% ipython --no-banner

In [1]: import numpy as np

In [2]: import numpy.linalg as la

In [3]: np.set_printoptions(precision=2, suppress=True, linewidth=120, sign=" ")

In [4]: tidy = lambda a: np.round(a, 2) + 0

In [5]: W0 = np.loadtxt("dump.csv", delimiter=",")

In [6]: W0
Out[6]: 
array([[-2.41,  0.01,  0.88, -0.46],
       [ 0.  ,  0.  ,  0.5 , -1.  ],
       [-2.4 , -0.2 ,  1.  , -0.4 ]])

In [7]: W0.reshape(2, -1)
Out[7]: 
array([[-2.41,  0.01,  0.88, -0.46,  0.  ,  0.  ],
       [ 0.5 , -1.  , -2.4 , -0.2 ,  1.  , -0.4 ]])

In [8]: T = W0.reshape(3, 2, -1)

In [9]: T[:, 0]
Out[9]: 
array([[-2.41,  0.01],
       [ 0.  ,  0.  ],
       [-2.4 , -0.2 ]])

In [10]: tidy(np.einsum("ihd,ihd->ih", T, T))
Out[10]: 
array([[ 5.81,  0.99],
       [ 0.  ,  1.25],
       [ 5.8 ,  1.16]])

In [11]: tidy(la.norm(W0[0] - W0[1]))
Out[11]: np.float64(2.5)

In [12]: tidy(la.norm(W0[0], 1)), tidy(la.norm(W0[0], np.inf))
Out[12]: (np.float64(3.76), np.float64(2.41))

In [13]: A2 = W0 / np.sqrt((W0 ** 2).mean(axis=1, keepdims=True))

In [14]: tidy(A2[0])
Out[14]: array([-1.85,  0.01,  0.68, -0.35])

In [15]: tidy(W0 - W0.mean(axis=1, keepdims=True))
Out[15]: 
array([[-1.92,  0.51,  1.38,  0.04],
       [ 0.12,  0.12,  0.62, -0.88],
       [-1.9 ,  0.3 ,  1.5 ,  0.1 ]])

In [16]: tidy(la.norm(A2, axis=1))
Out[16]: array([ 2.,  2.,  2.])

In [17]: data = np.loadtxt("test2.csv", delimiter=",")

In [18]: data
Out[18]: 
array([[ 0.,  1.,  1.,  0.],
       [ 1.,  0.,  0.,  2.],
       [ 0.,  1.,  0.,  2.],
       [ 2.,  2.,  0.,  2.]])

In [19]: r0 = np.array([3, 1, 1, 3])

In [20]: A2 = data + np.outer(r0, np.eye(4)[3])

In [21]: la.matrix_rank(la.inv(A2) - la.inv(data), tol=1e-8)
Out[21]: np.int64(1)

In [22]: q, r_ = la.qr(data)

In [23]: tidy(abs(r_[0, 0])), tidy(la.norm(data[:, 0]))
Out[23]: (np.float64(2.24), np.float64(2.24))

In [24]: tidy(np.abs(np.diag(r_)))
Out[24]: array([ 2.24,  1.67,  0.8 ,  2.  ])

In [25]: tidy(q)
Out[25]: 
array([[ 0.  ,  0.6 ,  0.8 ,  0.  ],
       [-0.45, -0.48,  0.36, -0.67],
       [ 0.  ,  0.6 , -0.45, -0.67],
       [-0.89,  0.24, -0.18,  0.33]])

In [26]: tidy(q @ r_)
Out[26]: 
array([[ 0.,  1.,  1.,  0.],
       [ 1.,  0.,  0.,  2.],
       [ 0.,  1.,  0.,  2.],
       [ 2.,  2.,  0.,  2.]])

In [27]: np.allclose(r_.T @ r_, data.T @ data)
Out[27]: True

In [28]: tidy(np.trace(q @ q.T))
Out[28]: np.float64(4.0)
